% python3 -q
>>> import numpy as np
>>> import numpy.linalg as la
>>> np.set_printoptions(suppress=True, linewidth=200)
>>> E = np.load("layer16.npy")
>>> print(E)
[[1 0 1 0 0]
 [0 1 0 1 0]
 [1 0 1 0 1]
 [0 1 0 1 0]
 [0 0 1 0 1]]
>>> # 2 groups of indices that never mix
>>> ev, V = la.eigh(E)
>>> print(ev.round(1))
[-0.4  0.   1.   2.   2.4]
>>> print(np.abs(V[:, -1]).round(6).argmax())
2
>>> print(ev.sum(), np.trace(E))
5.0 5
>>> print(np.round(V @ np.diag(ev) @ V.T, 1) + 0)
[[1. 0. 1. 0. 0.]
 [0. 1. 0. 1. 0.]
 [1. 0. 1. 0. 1.]
 [0. 1. 0. 1. 0.]
 [0. 0. 1. 0. 1.]]
>>> print(np.unique(ev.round(6) + 0, return_counts=True)[1])
[1 1 1 1 1]
>>> print(np.round(la.svd(E, compute_uv=False), 1) + 0)
[2.4 2.  1.  0.4 0. ]
>>> print(np.round(la.eigvalsh(E + -2 * np.eye(5)), 1))
[-2.4 -2.  -1.   0.   0.4]
>>> print(la.norm(E, axis=1).argmax())
2
>>> print(np.round(la.norm(E, axis=0), 1))
[1.4 1.4 1.7 1.4 1.4]
>>> print(np.round(la.norm(E, 1), 1), np.round(la.norm(E, np.inf), 1))
3.0 3.0
>>> print(round(float(la.norm(E[3] - E[1])), 1))
0.0
>>> print(E[3] @ E[1])
2
>>> print(np.flatnonzero(la.matrix_power((E != 0) + (E.T != 0) + np.eye(5), 5)[3]))
[1 3]
>>> print((E != 0).astype(int))
[[1 0 1 0 0]
 [0 1 0 1 0]
 [1 0 1 0 1]
 [0 1 0 1 0]
 [0 0 1 0 1]]
>>> print(np.round(la.det(E), 1))
0.0
>>> print(np.round(np.sort(la.eigvals(E).real), 1))
[-0.4  0.   1.   2.   2.4]
>>> mat = np.loadtxt("data.csv", delimiter=",")
>>> print(mat)
[[1.  0.5 0.2]
 [0.5 1.  0.5]
 [0.2 0.5 1. ]]
>>> ev, V = la.eig(mat)
>>> print(ev.round(1))
[1.8 0.8 0.4]
>>> print(round(np.prod(ev), 1))
0.6
>>> print(np.round(mat @ V[:, 0] - ev[0] * V[:, 0], 1) + 0)
[0. 0. 0.]
>>> print(np.round(np.sort(la.eigvals(mat @ mat)), 1))
[0.1 0.6 3.3]
>>> arr = np.loadtxt("arr.csv", delimiter=",")
>>> print(arr)
[[-1.  0.  0.]
 [ 0. -1.  0.]
 [ 0.  0.  5.]]
>>> gram = arr.T @ arr
>>> print(la.matrix_rank(gram))
3
>>> print(np.allclose(gram, gram.T))
True
>>> print(np.round(la.pinv(arr), 1))
[[-1.   0.   0. ]
 [ 0.  -1.   0. ]
 [ 0.   0.   0.2]]
>>> print(arr @ arr.T)
[[ 1.  0.  0.]
 [ 0.  1.  0.]
 [ 0.  0. 25.]]
>>> print(np.round(la.svd(arr, compute_uv=False), 1))
[5. 1. 1.]
>>> print(arr[:, 2] @ arr[:, 0])
0.0
>>> W0 = np.array([[1.2, 2.2, -0.1, 0.2],
...     [2.4, -1.0, 0.3, -0.1],
...     [1.0, 1.1, 0.6, -0.1],
...     [1.9, 1.4, -0.6, -0.1],
...     [-0.4, 0.6, -1.1, -0.9],
...     [-0.1, 0.4, 1.2, -0.3],
...     [-0.2, 0.4, 0.8, 0.5],
...     [-0.1, 0.3, -0.7, 1.4],
...     [0.1, 2.1, 1.3, 0.9],
...     [-1.1, 1.4, -0.3, 0.4],
...     [-0.2, 0.0, 0.0, -0.3],
...     [-0.5, 1.2, -1.1, -0.7],
...     [0.8, 0.7, 0.2, -1.0],
...     [0.6, -1.0, 0.4, 0.1],
...     [0.2, 1.4, -0.1, 0.7],
...     [0.8, -0.4, -0.1, -0.2],
...     [-1.3, -1.8, -0.8, -0.8],
...     [-1.6, -2.5, 0.3, 0.4]])
>>> rng = np.random.default_rng(51)
>>> W0[:, 0] = -3 * W0[:, 2] + 0.3 * rng.normal(size=18)
>>> print(W0.round(1))
[[ 0.1  2.2 -0.1  0.2]
 [-1.1 -1.   0.3 -0.1]
 [-1.8  1.1  0.6 -0.1]
 [ 2.2  1.4 -0.6 -0.1]
 [ 3.2  0.6 -1.1 -0.9]
 [-3.9  0.4  1.2 -0.3]
 [-2.6  0.4  0.8  0.5]
 [ 2.6  0.3 -0.7  1.4]
 [-4.   2.1  1.3  0.9]
 [ 0.5  1.4 -0.3  0.4]
 [-0.1  0.   0.  -0.3]
 [ 3.4  1.2 -1.1 -0.7]
 [-0.5  0.7  0.2 -1. ]
 [-0.6 -1.   0.4  0.1]
 [ 0.2  1.4 -0.1  0.7]
 [-0.2 -0.4 -0.1 -0.2]
 [ 2.9 -1.8 -0.8 -0.8]
 [-0.8 -2.5  0.3  0.4]]
>>> T = np.stack([W0, -3 * W0, W0[::-1]])
>>> print(T.shape)
(3, 18, 4)
>>> print(np.round(np.einsum("bij,cij->bc", T, T), 1))
[[ 132.4 -397.2  -29.4]
 [-397.2 1191.5   88.2]
 [ -29.4   88.2  132.4]]
>>> print(la.matrix_rank(T.reshape(3, -1)))
2
>>> print(la.matrix_rank(T))
[4 4 4]
>>> print((T @ W0.T).shape)
(3, 18, 18)
>>> U, sv, Vh = la.svd(W0, full_matrices=False)
>>> print(U.shape, sv.shape, Vh.shape)
(18, 4) (4,) (4, 4)
>>> print(np.round(U.T @ U, 1) + 0)
[[1. 0. 0. 0.]
 [0. 1. 0. 0.]
 [0. 0. 1. 0.]
 [0. 0. 0. 1.]]
>>> print(np.allclose(U * sv @ Vh, W0))
True
>>> print(round(float(np.sqrt((sv ** 2).sum())), 1), np.round(la.norm(W0), 1))
11.5 11.5
>>> print(sv.round(1))
[9.8 5.5 2.5 0.3]
>>> u = np.array([0, 2, 1])
>>> M2 = mat + np.outer(u, np.eye(3)[0])
>>> print(la.matrix_rank(M2 - mat))
1
>>> print(M2)
[[1.  0.5 0.2]
 [2.5 1.  0.5]
 [1.2 0.5 1. ]]
>>> print(np.round(la.det(M2) / la.det(mat), 1), round(float(1 + la.solve(mat, u)[0]), 1))
-0.3 -0.3
>>> print(la.matrix_rank(la.inv(M2) - la.inv(mat), tol=1e-8))
1
>>> idx = W0[:, 2] > np.median(W0[:, 2])
>>> u = W0[idx].mean(axis=0) - W0[~idx].mean(axis=0)
>>> print(idx.astype(int))
[0 1 1 0 0 1 1 0 1 0 1 0 1 1 0 0 0 1]
>>> print(np.argsort(-np.abs(u).round(6), kind="stable"))
[0 2 1 3]
>>> print(((W0 - W0.mean(axis=0)) @ u > 0).astype(int))
[0 1 1 0 0 1 1 0 1 0 1 0 1 1 0 1 0 1]
>>> feats = np.load("out4.npy")
>>> print(feats)
[[ -4.6  -9.4   2.3  -0.8]
 [  9.3   2.5   0.9 -11.1]
 [ -5.9  17.2  -0.5   1.3]
 [ -9.6  -1.2 -11.5  -6.9]
 [  6.5  -1.2 -12.8   7.5]]
>>> vec = np.array([5, -3, -1, -5])
>>> y = feats @ vec
>>> coef, lr = np.zeros(4), 1 / la.norm(feats, 2) ** 2
>>> for i in range(60):
...     coef -= lr * feats.T @ (feats @ coef - y)
...     if i % 10 == 0: print(i, round(la.norm(feats @ coef - y), 1))
... 
0 43.0
10 0.0
20 0.0
30 0.0
40 0.0
50 0.0
>>> print(coef.round(1))
[ 5. -3. -1. -5.]
>>> print(round(la.cond(feats), 1))
1.4
